$ python3 -q
>>> import numpy as np
>>> import numpy.linalg as la
>>> np.set_printoptions(suppress=True, linewidth=200)
>>> E = np.load("case3.npy")
>>> E
array([[ 5,  2, -2, -5,  5,  4,  2, -2],
       [-4, -3, -2, -5, -2, -3, -2,  4],
       [-1, -5, -3, -5, -5,  2, -3,  3],
       [-4,  2, -5, -3,  1,  5,  1, -3],
       [ 5, -3, -1, -3, -5, -5,  4, -3],
       [-4,  5,  3, -4, -3,  4,  3,  0],
       [-1,  2, -3,  5,  3, -1,  1, -1],
       [ 1, -1, -5, -2, -3, -3,  0,  1]])
>>> th = np.radians(99)
>>> r_ = np.eye(8)
>>> r_[1, 1] = r_[2, 2] = np.cos(th)
>>> r_[1, 2], r_[2, 1] = -np.sin(th), np.sin(th)
>>> r_.round(3)
array([[ 1.   ,  0.   ,  0.   ,  0.   ,  0.   ,  0.   ,  0.   ,  0.   ],
       [ 0.   , -0.156, -0.988,  0.   ,  0.   ,  0.   ,  0.   ,  0.   ],
       [ 0.   ,  0.988, -0.156,  0.   ,  0.   ,  0.   ,  0.   ,  0.   ],
       [ 0.   ,  0.   ,  0.   ,  1.   ,  0.   ,  0.   ,  0.   ,  0.   ],
       [ 0.   ,  0.   ,  0.   ,  0.   ,  1.   ,  0.   ,  0.   ,  0.   ],
       [ 0.   ,  0.   ,  0.   ,  0.   ,  0.   ,  1.   ,  0.   ,  0.   ],
       [ 0.   ,  0.   ,  0.   ,  0.   ,  0.   ,  0.   ,  1.   ,  0.   ],
       [ 0.   ,  0.   ,  0.   ,  0.   ,  0.   ,  0.   ,  0.   ,  1.   ]])
>>> M2 = E @ r_.T
>>> M2.round(3)
array([[ 5.   ,  1.663,  2.288, -5.   ,  5.   ,  4.   ,  2.   , -2.   ],
       [-4.   ,  2.445, -2.65 , -5.   , -2.   , -3.   , -2.   ,  4.   ],
       [-1.   ,  3.745, -4.469, -5.   , -5.   ,  2.   , -3.   ,  3.   ],
       [-4.   ,  4.626,  2.758, -3.   ,  1.   ,  5.   ,  1.   , -3.   ],
       [ 5.   ,  1.457, -2.807, -3.   , -5.   , -5.   ,  4.   , -3.   ],
       [-4.   , -3.745,  4.469, -4.   , -3.   ,  4.   ,  3.   ,  0.   ],
       [-1.   ,  2.65 ,  2.445,  5.   ,  3.   , -1.   ,  1.   , -1.   ],
       [ 1.   ,  5.095, -0.206, -2.   , -3.   , -3.   ,  0.   ,  1.   ]])
>>> np.round(np.abs(M2 - E).max(axis=0), 3)
array([0.   , 8.745, 7.758, 0.   , 0.   , 0.   , 0.   , 0.   ])
>>> blk = np.stack([E, -1 * E, E[::-1]])
>>> np.einsum("bij,cij->bc", blk, blk)
array([[ 711, -711, -122],
       [-711,  711,  122],
       [-122,  122,  711]])
>>> la.matrix_rank(blk)
array([8, 8, 8])
>>> W0 = np.load("mat.npy")
>>> W0
array([[-2,  0,  0,  0,  0,  0,  0,  0,  0],
       [ 0,  0,  0,  0,  0,  0,  0,  0,  0],
       [ 0,  0,  0,  0,  0,  0,  0,  0,  0],
       [ 0,  0,  0,  0,  0,  0,  0,  1,  0],
       [ 0,  0, -1,  0,  0,  0,  0,  0,  0],
       [ 0,  0,  0,  0,  0,  0,  0,  0,  0],
       [ 0,  0,  0,  0, -2,  0,  0,  0,  0],
       [ 0,  0,  0,  0,  0,  0, -1,  0,  0],
       [ 0, -2,  0,  0,  0,  0,  0,  0,  0]])
>>> np.round(np.sort(la.eigvals(W0).real), 3)
array([-2.,  0.,  0.,  0.,  0.,  0.,  0.,  0.,  0.])
>>> W0 @ W0
array([[ 4,  0,  0,  0,  0,  0,  0,  0,  0],
       [ 0,  0,  0,  0,  0,  0,  0,  0,  0],
       [ 0,  0,  0,  0,  0,  0,  0,  0,  0],
       [ 0,  0,  0,  0,  0,  0, -1,  0,  0],
       [ 0,  0,  0,  0,  0,  0,  0,  0,  0],
       [ 0,  0,  0,  0,  0,  0,  0,  0,  0],
       [ 0,  0,  2,  0,  0,  0,  0,  0,  0],
       [ 0,  0,  0,  0,  2,  0,  0,  0,  0],
       [ 0,  0,  0,  0,  0,  0,  0,  0,  0]])
>>> round(float(la.det(W0)), 3)
0.0
>>> rk = la.matrix_rank(W0)
>>> rk
np.int64(6)
>>> N = la.svd(W0)[2][rk:].T
>>> N.shape
(9, 3)
>>> [int(la.matrix_rank(W0[:, :j + 1])) for j in range(9)]
[1, 2, 3, 3, 4, 4, 5, 6, 6]
>>> [int(la.matrix_rank(np.delete(W0, i, axis=0))) for i in range(9)]
[5, 6, 6, 5, 5, 6, 5, 5, 5]
>>> rng = np.random.default_rng(630921)
>>> M2 = W0 + rng.integers(-2, 3, (9, 6)) @ rng.integers(-2, 3, (6, 9))
>>> M2
array([[  4,  -6,  -2, -10,   4,   2,  -4,  -6,   8],
       [  6,   3,   6,   1,  -2,   0,   2,  -1,   6],
       [ -5,  -9,  -9,   0,   2,   5,   3,   8,   0],
       [ -1,   6,  -5,  -2,   6,   2,   0,   3,   0],
       [  5,   0,   1,  -3,   3,  -5,   0,  -6,   2],
       [  7,   2,   2,   2,  -4,   4,   4,   4,   8],
       [ -7,  -4,  -5,   1,  -2,   1,  -1,   3,  -6],
       [ -5,   7,   0,   7,   0,   1,   3,   7,  -4],
       [  0,   5,   6,   0,  -6,  -1,  -7,  -6,  -4]])
>>> M2 - W0
array([[  6,  -6,  -2, -10,   4,   2,  -4,  -6,   8],
       [  6,   3,   6,   1,  -2,   0,   2,  -1,   6],
       [ -5,  -9,  -9,   0,   2,   5,   3,   8,   0],
       [ -1,   6,  -5,  -2,   6,   2,   0,   2,   0],
       [  5,   0,   2,  -3,   3,  -5,   0,  -6,   2],
       [  7,   2,   2,   2,  -4,   4,   4,   4,   8],
       [ -7,  -4,  -5,   1,   0,   1,  -1,   3,  -6],
       [ -5,   7,   0,   7,   0,   1,   4,   7,  -4],
       [  0,   7,   6,   0,  -6,  -1,  -7,  -6,  -4]])
>>> np.abs(M2 - W0).sum(axis=1)
array([48, 27, 41, 24, 26, 37, 28, 35, 37])
>>> def softmax(z):
...     e = np.exp(z - z.max(axis=-1, keepdims=True))
...     return e / e.sum(axis=-1, keepdims=True)
... 
>>> np.round(softmax(M2).sum(axis=1), 3)
array([1., 1., 1., 1., 1., 1., 1., 1., 1.])
>>> att = M2 @ M2.T / np.sqrt(9)
>>> softmax(att)[0] @ M2
array([  4.,  -6.,  -2., -10.,   4.,   2.,  -4.,  -6.,   8.])
>>> labels = rng.permutation(9)
>>> labels
array([7, 8, 1, 5, 0, 6, 4, 3, 2])
>>> M2 = W0[labels][:, labels]
>>> np.trace(M2)
np.int64(-2)
>>> np.allclose(M2, W0)
False
>>> np.round(np.sort(np.abs(la.eigvals(M2))), 3)
array([0., 0., 0., 0., 0., 0., 0., 0., 2.])
>>> M2 = np.array([[2, 2, 0, 2, 0, 2, 0, 0, 2, 1],
...     [0, 1, 1, 1, 1, 1, 1, 0, 0, 0],
...     [0, 2, 1, 2, 2, 1, 1, 1, 0, 1],
...     [1, 0, 1, 2, 0, 2, 0, 2, 1, 2],
...     [2, 1, 0, 2, 2, 1, 2, 1, 2, 2],
...     [2, 1, 0, 2, 1, 2, 2, 2, 2, 1],
...     [2, 2, 1, 0, 2, 1, 1, 2, 2, 1],
...     [2, 0, 1, 2, 1, 1, 1, 2, 1, 2],
...     [2, 2, 2, 1, 2, 0, 0, 1, 2, 1],
...     [2, 0, 2, 0, 2, 1, 0, 0, 1, 0]])
>>> mat = M2 - M2.T
>>> mat
array([[ 0,  2,  0,  1, -2,  0, -2, -2,  0, -1],
       [-2,  0, -1,  1,  0,  0, -1,  0, -2,  0],
       [ 0,  1,  0,  1,  2,  1,  0,  0, -2, -1],
       [-1, -1, -1,  0, -2,  0,  0,  0,  0,  2],
       [ 2,  0, -2,  2,  0,  0,  0,  0,  0,  0],
       [ 0,  0, -1,  0,  0,  0,  1,  1,  2,  0],
       [ 2,  1,  0,  0,  0, -1,  0,  1,  2,  1],
       [ 2,  0,  0,  0,  0, -1, -1,  0,  0,  2],
       [ 0,  2,  2,  0,  0, -2, -2,  0,  0,  0],
       [ 1,  0,  1, -2,  0,  0, -1, -2,  0,  0]])
>>> M2 = mat + rng.integers(-2, 3, (10, 8)) @ rng.integers(-2, 3, (8, 10))
>>> M2
array([[ -2,  -3,  17,  -4,  -7,  10,   3,   1,  -3,  -7],
       [-14,  -1,  -6,  -3,  -5,  -1,   7,   5,  -3,  -1],
       [  0,   1,   2,   2,   1,  10,   0,   5,  -7,   0],
       [  2,   2,  -3,  -2, -12,  -7,   8,   2,  -1,   0],
       [ -6,   3,  -6,   3,  -3,   3,   1,   5,  -2,  -1],
       [  1,  -2,   5,  -2,  -4,   3,   0,   3,  -2,  -1],
       [-10,  -3,   2,  -8,  -2,  -9,   8,   8,  -1,   7],
       [  9,  -4,   6,  -4,  -2,   0,   8,   1,  -2,   3],
       [  8,   2,   9,   6,  12,   7, -12,  -7,   4,  -2],
       [  1,  -6,  13,  -4,   7,   4,  -2, -11,   8,  -7]])
>>> M2 - mat
array([[ -2,  -5,  17,  -5,  -5,  10,   5,   3,  -3,  -6],
       [-12,  -1,  -5,  -4,  -5,  -1,   8,   5,  -1,  -1],
       [  0,   0,   2,   1,  -1,   9,   0,   5,  -5,   1],
       [  3,   3,  -2,  -2, -10,  -7,   8,   2,  -1,  -2],
       [ -8,   3,  -4,   1,  -3,   3,   1,   5,  -2,  -1],
       [  1,  -2,   6,  -2,  -4,   3,  -1,   2,  -4,  -1],
       [-12,  -4,   2,  -8,  -2,  -8,   8,   7,  -3,   6],
       [  7,  -4,   6,  -4,  -2,   1,   9,   1,  -2,   1],
       [  8,   0,   7,   6,  12,   9, -10,  -7,   4,  -2],
       [  0,  -6,  12,  -2,   7,   4,  -1,  -9,   8,  -7]])
>>> np.round(la.svd(M2 - mat, compute_uv=False), 3) + 0
array([37.754, 29.297, 17.91 , 17.679, 11.645,  7.25 ,  3.413,  0.43 ,  0.   ,  0.   ])
>>> np.abs(M2 - mat).sum(axis=1)
array([61, 43, 24, 40, 31, 26, 60, 37, 65, 56])
>>> la.matrix_rank(M2 - mat, tol=1e-8)
np.int64(8)
>>> x = np.array([3, 2, -1, 0, 1, 1, 2, -3, -1, -1])
>>> (mat @ x).argmax()
np.int64(2)
>>> mat @ np.eye(10)[9]
array([-1.,  0., -1.,  2.,  0.,  0.,  1.,  2.,  0.,  0.])
>>> mat @ np.ones(10)
array([-4., -5.,  2., -3.,  2.,  3.,  6.,  2.,  0., -3.])
>>> x = np.array([1, -1, -2, -1, 1, 1, -1, -1, 2, 1])
>>> np.round(la.det(mat), 3)
np.float64(144.0)
>>> x @ mat @ x
np.int64(0)
>>> np.round(la.eigvals(mat).real, 3) + 0
array([0., 0., 0., 0., 0., 0., 0., 0., 0., 0.])
>>> Q = la.solve(np.eye(10) - mat, np.eye(10) + mat)
>>> round(float(la.det(Q)), 3)
1.0
>>> np.round(Q @ Q.T, 3) + 0
array([[1., 0., 0., 0., 0., 0., 0., 0., 0., 0.],
       [0., 1., 0., 0., 0., 0., 0., 0., 0., 0.],
       [0., 0., 1., 0., 0., 0., 0., 0., 0., 0.],
       [0., 0., 0., 1., 0., 0., 0., 0., 0., 0.],
       [0., 0., 0., 0., 1., 0., 0., 0., 0., 0.],
       [0., 0., 0., 0., 0., 1., 0., 0., 0., 0.],
       [0., 0., 0., 0., 0., 0., 1., 0., 0., 0.],
       [0., 0., 0., 0., 0., 0., 0., 1., 0., 0.],
       [0., 0., 0., 0., 0., 0., 0., 0., 1., 0.],
       [0., 0., 0., 0., 0., 0., 0., 0., 0., 1.]])
>>> np.round(softmax(mat[4] + -1), 3)
array([0.337, 0.046, 0.006, 0.337, 0.046, 0.046, 0.046, 0.046, 0.046, 0.046])
>>> att = mat @ mat.T / np.sqrt(10)
>>> np.round(softmax(att)[4] @ mat, 3)
array([ 1.68 ,  0.146, -1.539,  1.558, -0.033, -0.097, -0.122,  0.018,  0.085,  0.148])
>>> softmax(att).round(6).argmax(axis=1)
array([0, 1, 2, 3, 4, 5, 6, 7, 8, 9])
>>> m1 = np.loadtxt("block6.csv", delimiter=",")
>>> m1
array([[0., 0., 0., 0., 0., 0., 0., 0., 0., 0., 0., 0., 1.],
       [0., 0., 0., 0., 0., 0., 0., 0., 0., 0., 0., 0., 9.],
       [0., 0., 0., 0., 0., 0., 0., 0., 0., 0., 0., 0., 0.],
       [0., 0., 0., 0., 0., 0., 0., 0., 0., 0., 0., 0., 1.],
       [0., 0., 0., 0., 0., 0., 0., 0., 0., 0., 0., 0., 9.],
       [0., 0., 0., 0., 0., 0., 0., 0., 0., 0., 0., 0., 2.],
       [0., 0., 0., 0., 0., 0., 0., 0., 0., 0., 0., 0., 5.],
       [0., 0., 0., 0., 0., 0., 0., 0., 0., 0., 0., 0., 4.],
       [0., 0., 0., 0., 0., 0., 0., 0., 0., 0., 0., 0., 9.],
       [0., 0., 0., 0., 0., 0., 0., 0., 0., 0., 0., 0., 7.],
       [0., 0., 0., 0., 0., 0., 0., 0., 0., 0., 0., 0., 9.],
       [0., 0., 0., 0., 0., 0., 0., 0., 0., 0., 0., 0., 9.],
       [1., 9., 0., 1., 9., 2., 5., 4., 9., 7., 9., 9., 0.]])
>>> labels = rng.permutation(13)
>>> labels
array([ 5,  6,  7,  1,  4, 10,  0,  2, 12,  8, 11,  9,  3])
>>> M2 = m1[labels][:, labels]
>>> np.round(la.det(M2), 3), round(la.det(m1[labels]), 3)
(np.float64(0.0), np.float64(0.0))
>>> np.diag(M2)
array([0., 0., 0., 0., 0., 0., 0., 0., 0., 0., 0., 0., 0.])
>>> np.allclose(M2, m1)
False
